>>> import numpy as np
>>> np.set_printoptions(precision=4, suppress=True, linewidth=100)
>>> mat = np.loadtxt("sample9.csv", delimiter=",")
>>> mat
array([[2., 0., 0., 0., 0., 0., 0., 0.],
       [0., 1., 0., 0., 0., 0., 0., 0.],
       [0., 0., 1., 0., 0., 0., 0., 0.],
       [0., 0., 0., 0., 0., 0., 0., 0.],
       [0., 0., 0., 0., 1., 0., 0., 0.],
       [0., 0., 0., 0., 0., 2., 0., 0.],
       [0., 0., 0., 0., 0., 0., 0., 0.],
       [0., 0., 0., 0., 0., 0., 0., 2.]])
>>> np.abs(np.diag(np.linalg.qr(mat)[1])) > 1e-9
array([ True,  True,  True, False,  True,  True, False,  True])
>>> np.round(np.trace(np.linalg.pinv(mat) @ mat), 4)
np.float64(6.0)
>>> np.allclose(mat[:-1].T @ np.linalg.lstsq(mat[:-1].T, mat[-1])[0], mat[-1])
False
>>> np.unique(mat.round(6), axis=0).shape
(7, 8)
>>> np.round(np.abs(np.linalg.eigvals(mat)).max(), 4)
np.float64(2.0)
>>> np.allclose(mat @ mat.T, mat.T @ mat)
True
>>> r = np.linalg.matrix_rank(mat)
>>> r
np.int64(6)
>>> null = np.linalg.svd(mat)[2][r:].T
>>> np.allclose(mat @ null, 0)
True
>>> [int(np.linalg.matrix_rank(np.delete(mat, i, axis=0))) for i in range(8)]
[5, 5, 5, 6, 5, 5, 6, 5]
>>> W0 = np.array([[-3, 0, -3, 2, -3, -1, 1, 2],
...     [0, 2, 1, -3, 1, -3, 0, -2],
...     [0, 0, -1, 3, 2, 3, 3, 3],
...     [0, 0, 0, 2, -1, 2, -2, 1],
...     [0, 0, 0, 0, -1, -2, 2, -2],
...     [0, 0, 0, 0, 0, 0, -3, -1],
...     [0, 0, 0, 0, 0, 0, -1, -2],
...     [0, 0, 0, 0, 0, 0, 0, 0]])
>>> np.allclose(W0[:-1].T @ np.linalg.lstsq(W0[:-1].T, W0[-1])[0], W0[-1])
True
>>> np.unique(W0.round(6), axis=0).shape
(8, 8)
